% ipython --no-banner

In [1]: import numpy as np

In [2]: np.set_printoptions(suppress=True, linewidth=120)

In [3]: rd = lambda a: np.round(a, 2) + 0

In [4]: r0 = np.array([-4, 0, 8, 4, -6, -6, -2, 7])

In [5]: r1 = np.array([2, 3, 2, 1, 0, 0])

In [6]: X = r0[:, None] + r1[None, :]

In [7]: X
Out[7]: 
array([[-2, -1, -2, -3, -4, -4],
       [ 2,  3,  2,  1,  0,  0],
       [10, 11, 10,  9,  8,  8],
       [ 6,  7,  6,  5,  4,  4],
       [-4, -3, -4, -5, -6, -6],
       [-4, -3, -4, -5, -6, -6],
       [ 0,  1,  0, -1, -2, -2],
       [ 9, 10,  9,  8,  7,  7]])

In [8]: r = np.linalg.matrix_rank(X)

In [9]: r
Out[9]: np.int64(2)

In [10]: ns = np.linalg.svd(X)[2][r:].T

In [11]: np.linalg.matrix_rank(X.T @ X), np.linalg.matrix_rank(X @ X.T)
Out[11]: (np.int64(2), np.int64(2))

In [12]: ns.shape
Out[12]: (6, 4)

In [13]: [int(np.linalg.matrix_rank(X[:i])) for i in range(1, len(X) + 1)]
Out[13]: [1, 2, 2, 2, 2, 2, 2, 2]

In [14]: [int(np.linalg.matrix_rank(X[:, :j + 1])) for j in range(6)]
Out[14]: [1, 2, 2, 2, 2, 2]

In [15]: [int(np.linalg.matrix_rank(np.delete(X, i, axis=0))) for i in range(8)]
Out[15]: [2, 2, 2, 2, 2, 2, 2, 2]

In [16]: np.linalg.cond(X) > 100
Out[16]: np.True_

In [17]: np.linalg.matrix_rank(X, rtol=0.1)
Out[17]: np.int64(2)

In [18]: A = np.load("data.npy")

In [19]: rd(A)
Out[19]: 
array([[-0.79, -3.24, -1.87, -0.03, -1.15,  2.31, -1.92],
       [ 1.82,  2.27,  0.63,  0.42,  1.11, -1.7 ,  3.45],
       [ 2.42,  0.37, -1.05,  0.73,  0.69, -0.41,  4.09],
       [-0.88,  3.21,  2.76, -0.49,  0.74, -2.19, -0.86],
       [ 2.03,  1.88,  0.23,  0.51,  1.04, -1.43,  3.73],
       [ 1.73, -2.43, -2.66,  0.7 , -0.3 ,  1.59,  2.43],
       [-1.66,  2.52,  2.69, -0.69,  0.34, -1.66, -2.3 ],
       [ 2.08,  1.78,  0.14,  0.53,  1.02, -1.37,  3.78],
       [-0.91,  3.19,  2.76, -0.5 ,  0.72, -2.18, -0.91],
       [ 2.17,  1.53, -0.09,  0.58,  0.98, -1.2 ,  3.9 ],
       [-2.21,  1.46,  2.24, -0.79, -0.1 , -0.89, -3.4 ]])

In [20]: r0, r1 = A[2], A[10]

In [21]: rd(r0 @ r1)
Out[21]: np.float64(-21.33)

In [22]: p = (r0 @ r1) / (r0 @ r0) * r0

In [23]: np.linalg.matrix_rank(np.outer(r0, r1))
Out[23]: np.int64(1)

In [24]: rd(r1 - p)
Out[24]: array([-0.14,  1.78,  1.34, -0.16,  0.49, -1.24,  0.09])

In [25]: Uu, s, VT = np.linalg.svd(A)

In [26]: evecs = VT[:(s > 1e-8).sum()]

In [27]: rng = np.random.default_rng(673)

In [28]: x = A[0] + 5 * A[9] + rng.integers(2) * np.eye(7)[5]

In [29]: rd(x)
Out[29]: array([10.07,  4.42, -2.31,  2.86,  3.73, -2.7 , 17.57])

In [30]: np.linalg.matrix_rank(np.vstack([A, x]))
Out[30]: np.int64(3)

In [31]: np.allclose(evecs.T @ evecs @ x, x)
Out[31]: False

In [32]: rd(np.linalg.norm(x - evecs.T @ evecs @ x))
Out[32]: np.float64(0.88)

In [33]: rd(np.diag(evecs.T @ evecs))
Out[33]: array([0.24, 0.47, 0.31, 0.03, 0.05, 0.23, 0.67])

In [34]: arr = np.loadtxt("sample14.csv", delimiter=",")

In [35]: arr
Out[35]: 
array([[  4.,  -4.,  -4.],
       [ -2., -10.,   5.],
       [-11., -10.,   9.],
       [ -7., -15.,  13.],
       [ -4., -24.,  21.],
       [-10., -18.,  14.],
       [ -5., -20.,  21.],
       [ -9., -26.,  26.],
       [ -9., -25.,  22.],
       [ -4., -31.,  31.],
       [  3., -28.,  39.],
       [ 12., -36.,  48.],
       [ 12., -38.,  44.],
       [ 13., -33.,  40.],
       [  6., -37.,  39.],
       [  1., -34.,  43.],
       [  4., -37.,  40.],
       [ 11., -45.,  38.],
       [  7., -38.,  39.],
       [ 13., -44.,  36.],
       [  4., -49.,  31.],
       [  3., -48.,  22.],
       [ -5., -45.,  14.],
       [-12., -37.,   6.],
       [-16., -39.,   4.],
       [-24., -31.,   5.],
       [-21., -32.,   5.],
       [-24., -23.,  13.],
       [-15., -18.,  18.],
       [ -9., -27.,  13.],
       [-16., -22.,  20.],
       [-15., -28.,  18.]])

In [36]: Xs = arr - arr.mean(axis=0)

In [37]: evecs = np.linalg.svd(Xs)[2][:1]

In [38]: B = Xs - Xs @ evecs.T @ evecs

In [39]: np.linalg.norm(B, axis=1).round(6).argmax()
Out[39]: np.int64(0)

In [40]: rd(B.std(axis=0))
Out[40]: array([5.93, 8.1 , 4.36])

In [41]: rd((Xs @ evecs.T).std(axis=0))
Out[41]: array([17.98])

In [42]: rd(np.cov(Xs @ evecs.T, rowvar=False))
Out[42]: np.float64(333.65)

In [43]: rd(np.linalg.norm(B) / np.linalg.norm(Xs))
Out[43]: np.float64(0.52)

In [44]: rd(np.linalg.norm(arr[23] - arr[20]))
Out[44]: np.float64(32.02)

In [45]: rd(np.linalg.norm(arr, "nuc"))
Out[45]: np.float64(342.59)

In [46]: arr[23] @ arr[20]
Out[46]: np.float64(1951.0)

In [47]: rd(np.linalg.norm(arr, 2))
Out[47]: np.float64(229.61)

In [48]: d = np.linalg.norm(arr[:, None] - arr[None], axis=-1)

In [49]: np.linalg.matrix_rank(d ** 2)
Out[49]: np.int64(5)

In [50]: np.flatnonzero(d[7] < d.mean() / 2)
Out[50]: array([ 4,  6,  7,  8,  9, 28, 29, 30, 31])

In [51]: rd(d[:5, :5])
Out[51]: 
array([[ 0.  , 12.37, 20.74, 23.04, 33.  ],
       [12.37,  0.  ,  9.85, 10.68, 21.35],
       [20.74,  9.85,  0.  ,  7.55, 19.72],
       [23.04, 10.68,  7.55,  0.  , 12.41],
       [33.  , 21.35, 19.72, 12.41,  0.  ]])

In [52]: d[7].round(6).argsort(kind="stable")[:4]
Out[52]: array([7, 8, 4, 9])

In [53]: (d + 1e9 * np.eye(32)).round(6).argmin(axis=1)
Out[53]: 
array([ 1,  2,  3,  5,  6,  3,  4,  8,  7,  7, 15, 12, 11, 12, 18, 16, 14, 19, 14, 17, 21, 20, 21, 24, 23, 26, 25, 30,
       30, 31, 28, 30])

In [54]: m1 = np.load("arr.npy")

In [55]: m1
Out[55]: 
array([[-3., -3.,  0.,  0.,  0.],
       [-3., -1., -3.,  0.,  0.],
       [ 0., -3.,  0., -3.,  0.],
       [ 0.,  0., -3., -2., -3.],
       [ 0.,  0.,  0., -3., -2.]])

In [56]: evals, evecs = np.linalg.eigvalsh(m1)
---------------------------------------------------------------------------
ValueError                                Traceback (most recent call last)
Cell In[56], line 1
----> 1 evals, evecs = np.linalg.eigvalsh(m1)

ValueError: too many values to unpack (expected 2)

In [57]: evals, evecs = np.linalg.eigh(m1)

In [58]: rd(evals)
Out[58]: array([-6.54, -5.09, -1.63,  1.07,  4.19])

In [59]: np.abs(evecs[:, -1]).round(6).argmax()
Out[59]: np.int64(2)

In [60]: rd(np.linalg.eigvalsh(m1 + -2 * np.eye(5)))
Out[60]: array([-8.54, -7.09, -3.63, -0.93,  2.19])

In [61]: rd(evecs.T @ m1 @ evecs)
Out[61]: 
array([[-6.54,  0.  ,  0.  ,  0.  ,  0.  ],
       [ 0.  , -5.09,  0.  ,  0.  ,  0.  ],
       [ 0.  ,  0.  , -1.63,  0.  ,  0.  ],
       [ 0.  ,  0.  ,  0.  ,  1.07,  0.  ],
       [ 0.  ,  0.  ,  0.  ,  0.  ,  4.19]])

In [62]: data = np.load("w.npy")

In [63]: rd(data)
Out[63]: 
array([[0.15, 0.08, 0.23, 0.08, 0.23, 0.23, 0.  ],
       [0.  , 0.27, 0.13, 0.2 , 0.2 , 0.13, 0.07],
       [0.12, 0.  , 0.25, 0.  , 0.38, 0.25, 0.  ],
       [0.  , 0.25, 0.12, 0.5 , 0.12, 0.  , 0.  ],
       [0.25, 0.  , 0.25, 0.  , 0.25, 0.08, 0.17],
       [0.21, 0.21, 0.  , 0.21, 0.14, 0.07, 0.14],
       [0.2 , 0.3 , 0.  , 0.1 , 0.  , 0.1 , 0.3 ]])

In [64]: r0 = np.array([0, 2])

In [65]: np.polyval(r0, data[2])
Out[65]: array([2., 2., 2., 2., 2., 2., 2.])

In [66]: rd(np.array([np.convolve(row, r0, "same") for row in data]))
Out[66]: 
array([[0.  , 0.31, 0.15, 0.46, 0.15, 0.46, 0.46],
       [0.  , 0.  , 0.53, 0.27, 0.4 , 0.4 , 0.27],
       [0.  , 0.25, 0.  , 0.5 , 0.  , 0.75, 0.5 ],
       [0.  , 0.  , 0.5 , 0.25, 1.  , 0.25, 0.  ],
       [0.  , 0.5 , 0.  , 0.5 , 0.  , 0.5 , 0.17],
       [0.  , 0.43, 0.43, 0.  , 0.43, 0.29, 0.14],
       [0.  , 0.4 , 0.6 , 0.  , 0.2 , 0.  , 0.2 ]])

In [67]: W = np.array([[3, -1, -3],
    ...:     [2, 3, 3],
    ...:     [-1, 0, 3],
    ...:     [-2, -2, 0],
    ...:     [-1, 0, 0],
    ...:     [-3, 3, -2],
    ...:     [-3, 0, 3]])

In [68]: coef = np.array([2, -2, 2])

In [69]: act = np.maximum(data @ W + coef, 0)

In [70]: rd(act)
Out[70]: 
array([[1.31, 0.  , 2.  ],
       [1.2 , 0.  , 3.13],
       [1.  , 0.  , 1.88],
       [1.25, 0.  , 3.12],
       [1.5 , 0.  , 2.33],
       [1.86, 0.  , 2.29],
       [1.8 , 0.  , 3.  ]])

In [71]: (act > 0).astype(int)
Out[71]: 
array([[1, 0, 1],
       [1, 0, 1],
       [1, 0, 1],
       [1, 0, 1],
       [1, 0, 1],
       [1, 0, 1],
       [1, 0, 1]])

In [72]: basis = np.array([[-2, -1, 2], [-2, 3, 1], [0, 3, -1]])

In [73]: W @ basis
Out[73]: 
array([[ -4, -15,   8],
       [-10,  16,   4],
       [  2,  10,  -5],
       [  8,  -4,  -6],
       [  2,   1,  -2],
       [  0,   6,  -1],
       [  6,  12,  -9]])

In [74]: rd(np.linalg.matrix_power(data, 2))
Out[74]: 
array([[0.16, 0.1 , 0.17, 0.12, 0.24, 0.14, 0.08],
       [0.11, 0.17, 0.14, 0.19, 0.2 , 0.1 , 0.09],
       [0.2 , 0.06, 0.19, 0.06, 0.25, 0.14, 0.1 ],
       [0.05, 0.19, 0.16, 0.3 , 0.19, 0.08, 0.04],
       [0.18, 0.09, 0.18, 0.05, 0.23, 0.16, 0.1 ],
       [0.11, 0.19, 0.14, 0.2 , 0.17, 0.11, 0.09],
       [0.11, 0.23, 0.1 , 0.18, 0.13, 0.12, 0.12]])

In [75]: rd(data.sum(axis=1))
Out[75]: array([1., 1., 1., 1., 1., 1., 1.])

In [76]: data @ np.ones(7)
Out[76]: array([1., 1., 1., 1., 1., 1., 1.])

In [77]: p = np.eye(7)[3]

In [78]: for _ in range(4):
    ...:     p = p @ data
    ...:     print(p.round(2))
    ...: 
[0.   0.25 0.12 0.5  0.12 0.   0.  ]
[0.05 0.19 0.16 0.3  0.19 0.08 0.04]
[0.1  0.16 0.16 0.21 0.2  0.1  0.07]
[0.12 0.14 0.16 0.17 0.21 0.11 0.08]

In [79]: labels = rng.permutation(7)

In [80]: labels
Out[80]: array([4, 3, 1, 0, 6, 5, 2])

In [81]: B = data[labels][:, labels]

In [82]: rd(np.sort(np.abs(np.linalg.eigvals(B))))
Out[82]: array([0.08, 0.08, 0.13, 0.13, 0.38, 0.38, 1.  ])

In [83]: rd(np.diag(B))
Out[83]: array([0.25, 0.5 , 0.27, 0.15, 0.3 , 0.07, 0.25])

In [84]: rd(np.linalg.det(B)), rd(np.linalg.det(data[labels]))
Out[84]: (np.float64(0.0), np.float64(0.0))

In [85]: rd(np.trace(B))
Out[85]: np.float64(1.79)

In [86]: rd(np.trace(data))
Out[86]: np.float64(1.79)

In [87]: np.allclose(data, data.T)
Out[87]: False

In [88]: rd(data @ data)
Out[88]: 
array([[0.16, 0.1 , 0.17, 0.12, 0.24, 0.14, 0.08],
       [0.11, 0.17, 0.14, 0.19, 0.2 , 0.1 , 0.09],
       [0.2 , 0.06, 0.19, 0.06, 0.25, 0.14, 0.1 ],
       [0.05, 0.19, 0.16, 0.3 , 0.19, 0.08, 0.04],
       [0.18, 0.09, 0.18, 0.05, 0.23, 0.16, 0.1 ],
       [0.11, 0.19, 0.14, 0.2 , 0.17, 0.11, 0.09],
       [0.11, 0.23, 0.1 , 0.18, 0.13, 0.12, 0.12]])

In [89]: rd(np.abs(np.linalg.eigvals(data)).max())
Out[89]: np.float64(1.0)

In [90]: M = np.load("block9.npy")

In [91]: rd(M)
Out[91]: 
array([[0.95, 0.21],
       [0.21, 0.05]])

In [92]: x = np.array([5, 6])

In [93]: rd(np.linalg.eigvalsh(2 * M - np.eye(2)))
Out[93]: array([-1.,  1.])

In [94]: rd(np.trace(M))
Out[94]: np.float64(1.0)

In [95]: rd(M @ M @ x)
Out[95]: array([6.04, 1.34])

In [96]: np.unique(M.round(6), axis=0).shape
Out[96]: (2, 2)

In [97]: rd(np.trace(np.linalg.pinv(M) @ M))
Out[97]: np.float64(1.0)

In [98]: np.linalg.lstsq(M[:-1].T, M[-1])[2]
Out[98]: np.int32(1)

In [99]: rd(M @ np.linalg.pinv(M) @ M)
Out[99]: 
array([[0.95, 0.21],
       [0.21, 0.05]])

In [100]: np.allclose(M[:-1].T @ np.linalg.lstsq(M[:-1].T, M[-1])[0], M[-1])
Out[100]: True

In [101]: labels = rng.permutation(2)

In [102]: labels
Out[102]: array([1, 0])

In [103]: B = M[labels][:, labels]

In [104]: rd(np.trace(B))
Out[104]: np.float64(1.0)

In [105]: rd(B)
Out[105]: 
array([[0.05, 0.21],
       [0.21, 0.95]])

In [106]: rd(np.sort(np.abs(np.linalg.eigvals(B))))
Out[106]: array([0., 1.])

In [107]: rd(np.linalg.det(B)), rd(np.linalg.det(M[labels]))
Out[107]: (np.float64(0.0), np.float64(0.0))

In [108]: W0 = np.load("m.npy")

In [109]: W0
Out[109]: 
array([[3, 3, 1],
       [3, 3, 0],
       [1, 5, 2],
       [3, 5, 0],
       [3, 3, 0]])

In [110]: np.linalg.cond(M) > 100
Out[110]: np.True_

In [111]: np.linalg.matrix_rank(M, rtol=0.1)
Out[111]: np.int64(1)

In [112]: np.argsort(-np.linalg.norm(M, axis=0).round(6), kind="stable")[:3]
Out[112]: array([0, 1])

In [113]: rd(np.linalg.norm(M, 2) / np.linalg.norm(M))
Out[113]: np.float64(1.0)

In [114]: [round(float(x), 2) for x in np.linalg.svd(M, compute_uv=False)[:3]]
Out[114]: [1.0, 0.0]

In [115]: evals, evecs = np.linalg.eigh(M)

In [116]: x = np.array([-9, 4])

In [117]: rd(x @ M @ x / (x @ x)), rd(evals[0]), rd(evals[-1])
Out[117]: (np.float64(0.65), np.float64(0.0), np.float64(1.0))

In [118]: (np.sign(evecs[:, -1].round(6)) == np.sign(evecs[0, -1].round(6))).astype(int)
Out[118]: array([1, 1])

In [119]: K = np.load("x.npy")

In [120]: K
Out[120]: 
array([[ 0.98,  0.08, -0.76, -0.96, -0.99, -0.98],
       [-0.84,  0.17, -0.98,  0.93, -0.86, -0.34],
       [ 0.16,  0.38, -0.08, -0.7 , -0.98, -0.88],
       [ 0.35,  0.77,  0.66, -0.99, -1.  , -1.  ],
       [-0.68,  0.39,  0.89, -0.52, -0.59, -0.27],
       [-0.79,  0.49,  0.99, -0.74, -0.49, -0.19],
       [ 0.43,  0.2 ,  0.97, -0.91, -0.22, -0.34],
       [-0.51, -0.22,  0.91,  0.34,  0.99,  0.91],
       [-0.37, -0.54, -0.98,  0.98,  0.98,  0.91],
       [-0.2 ,  0.33,  0.82, -0.71, -0.75, -0.53],
       [ 0.  ,  0.22,  0.99, -0.89,  0.41,  0.11],
       [-0.84, -0.35, -0.99,  0.99,  0.83,  0.82],
       [-0.79, -0.03,  0.7 ,  0.6 ,  0.91,  0.8 ],
       [ 0.44,  0.19,  0.99, -0.94,  0.16, -0.16],
       [ 0.95,  0.6 , -0.52, -0.99, -1.  , -1.  ],
       [ 0.9 , -0.12,  0.99, -0.97,  0.8 ,  0.15],
       [-0.97,  0.39, -0.74,  0.88, -0.81, -0.13]])

In [121]: K @ K
---------------------------------------------------------------------------
ValueError                                Traceback (most recent call last)
Cell In[121], line 1
----> 1 K @ K

ValueError: matmul: Input operand 1 has a mismatch in its core dimension 0, with gufunc signature (n?,k),(k,m?)->(n?,m?) (size 17 is different from 6)

In [122]: G = K.T @ K

In [123]: rd(np.linalg.eigvalsh(G)[::-1])
Out[123]: array([28.71, 15.77,  7.54,  0.57,  0.26,  0.04])

In [124]: np.allclose(G, G.T)
Out[124]: True

In [125]: (K @ K.T).shape
Out[125]: (17, 17)
